% python3 -q
>>> import numpy as np
>>> import numpy.linalg as la
>>> np.set_printoptions(precision=2, suppress=True, linewidth=160, floatmode="fixed")
>>> M = np.load("dump.npy")
>>> M
array([[-1.00,  0.00,  0.00],
       [ 0.00,  1.00,  0.00],
       [ 0.00,  2.00,  0.00]])
>>> r = la.matrix_rank(M)
>>> r
np.int64(2)
>>> N = la.svd(M)[2][r:].T
>>> M @ N
array([[0.00],
       [0.00],
       [0.00]])
>>> np.allclose(M @ N, 0)
True
>>> [int(la.matrix_rank(np.delete(M, i, axis=0))) for i in range(3)]
[1, 2, 2]
>>> N[:, 0] / N[np.abs(N[:, 0]).round(6).argmax(), 0]
array([0.00, 0.00, 1.00])
>>> N.shape
(3, 1)
>>> la.svd(M, compute_uv=False)
array([2.24, 1.00, 0.00])
>>> M @ M.T
array([[1.00, 0.00, 0.00],
       [0.00, 1.00, 2.00],
       [0.00, 2.00, 4.00]])
>>> la.pinv(M)
array([[-1.00,  0.00,  0.00],
       [ 0.00,  0.20,  0.40],
       [ 0.00,  0.00,  0.00]])
>>> M.T @ M
array([[1.00, 0.00, 0.00],
       [0.00, 5.00, 0.00],
       [0.00, 0.00, 0.00]])
>>> m1 = np.loadtxt("case4.csv", delimiter=",")
>>> m1
array([[ 0.95, -2.06,  1.96,  0.14],
       [-1.19,  1.30,  2.05, -1.30],
       [-2.15, -1.74, -0.72, -0.91],
       [ 1.43, -0.16, -0.68, -2.54]])
>>> m1.reshape(-1, 2)
array([[ 0.95, -2.06],
       [ 1.96,  0.14],
       [-1.19,  1.30],
       [ 2.05, -1.30],
       [-2.15, -1.74],
       [-0.72, -0.91],
       [ 1.43, -0.16],
       [-0.68, -2.54]])
>>> m1.reshape(2, -1)
array([[ 0.95, -2.06,  1.96,  0.14, -1.19,  1.30,  2.05, -1.30],
       [-2.15, -1.74, -0.72, -0.91,  1.43, -0.16, -0.68, -2.54]])
>>> T = m1.reshape(4, 2, -1)
>>> T.shape
(4, 2, 2)
>>> T.transpose(1, 0, 2)
array([[[ 0.95, -2.06],
        [-1.19,  1.30],
        [-2.15, -1.74],
        [ 1.43, -0.16]],

       [[ 1.96,  0.14],
        [ 2.05, -1.30],
        [-0.72, -0.91],
        [-0.68, -2.54]]])
>>> T.sum(axis=1)
array([[ 2.91, -1.92],
       [ 0.85, -0.01],
       [-2.87, -2.65],
       [ 0.75, -2.70]])
>>> T[:, 0]
array([[ 0.95, -2.06],
       [-1.19,  1.30],
       [-2.15, -1.74],
       [ 1.43, -0.16]])
>>> np.einsum("ihd,jhd->hij", T, T).shape
(2, 4, 4)
>>> np.round(m1 @ m1.T, 2) + 0
array([[9.00, 0.00, 0.00, 0.00],
       [0.00, 9.00, 0.00, 0.00],
       [0.00, 0.00, 9.00, 0.00],
       [0.00, 0.00, 0.00, 9.00]])
>>> la.pinv(m1)
array([[ 0.11, -0.13, -0.24,  0.16],
       [-0.23,  0.14, -0.19, -0.02],
       [ 0.22,  0.23, -0.08, -0.08],
       [ 0.02, -0.14, -0.10, -0.28]])
>>> np.round(m1.T @ m1, 2) + 0
array([[9.00, 0.00, 0.00, 0.00],
       [0.00, 9.00, 0.00, 0.00],
       [0.00, 0.00, 9.00, 0.00],
       [0.00, 0.00, 0.00, 9.00]])
>>> round(m1[:, 0] @ m1[:, 1], 2)
np.float64(0.0)
>>> hat = np.triu(np.array([[3, 1, 1, 1], [2, 2, 1, 3], [0, 0, 3, 2], [1, 2, 3, 0]]), 1) + np.eye(4)
>>> other = hat @ m1 @ la.inv(hat)
>>> la.matrix_rank(other)
np.int64(4)
>>> round(np.trace(other), 2), np.round(np.trace(m1), 2)
(np.float64(-1.01), np.float64(-1.01))
>>> np.round(np.poly(other), 2) + 0
array([  1.00,   1.01,   0.00,  -9.09, -81.00])
>>> u, r1 = m1[2], m1[1]
>>> round(float(u @ r1), 2)
-0.0
>>> p = (u @ r1) / (u @ u) * u
>>> round(la.norm(u + r1) ** 2 + la.norm(u - r1) ** 2, 2)
np.float64(36.0)
>>> round((r1 - p) @ u, 2)
np.float64(-0.0)
>>> data = np.array([[-2, 1, 2, 1], [2, 2, 0, 2], [-1, 0, -2, 1]])
>>> data[:, 1] = 5 * data[:, 3]
>>> data
array([[-2,  5,  2,  1],
       [ 2, 10,  0,  2],
       [-1,  5, -2,  1]])
>>> other = np.array([[-3, -3], [-2, 1]])
>>> cent = np.kron(other, data)
>>> cent
array([[  6, -15,  -6,  -3,   6, -15,  -6,  -3],
       [ -6, -30,   0,  -6,  -6, -30,   0,  -6],
       [  3, -15,   6,  -3,   3, -15,   6,  -3],
       [  4, -10,  -4,  -2,  -2,   5,   2,   1],
       [ -4, -20,   0,  -4,   2,  10,   0,   2],
       [  2, -10,   4,  -2,  -1,   5,  -2,   1]])
>>> round(float(la.norm(cent, 2)), 2), round(float(la.norm(other, 2) * la.norm(data, 2)), 2)
(53.98, 53.98)
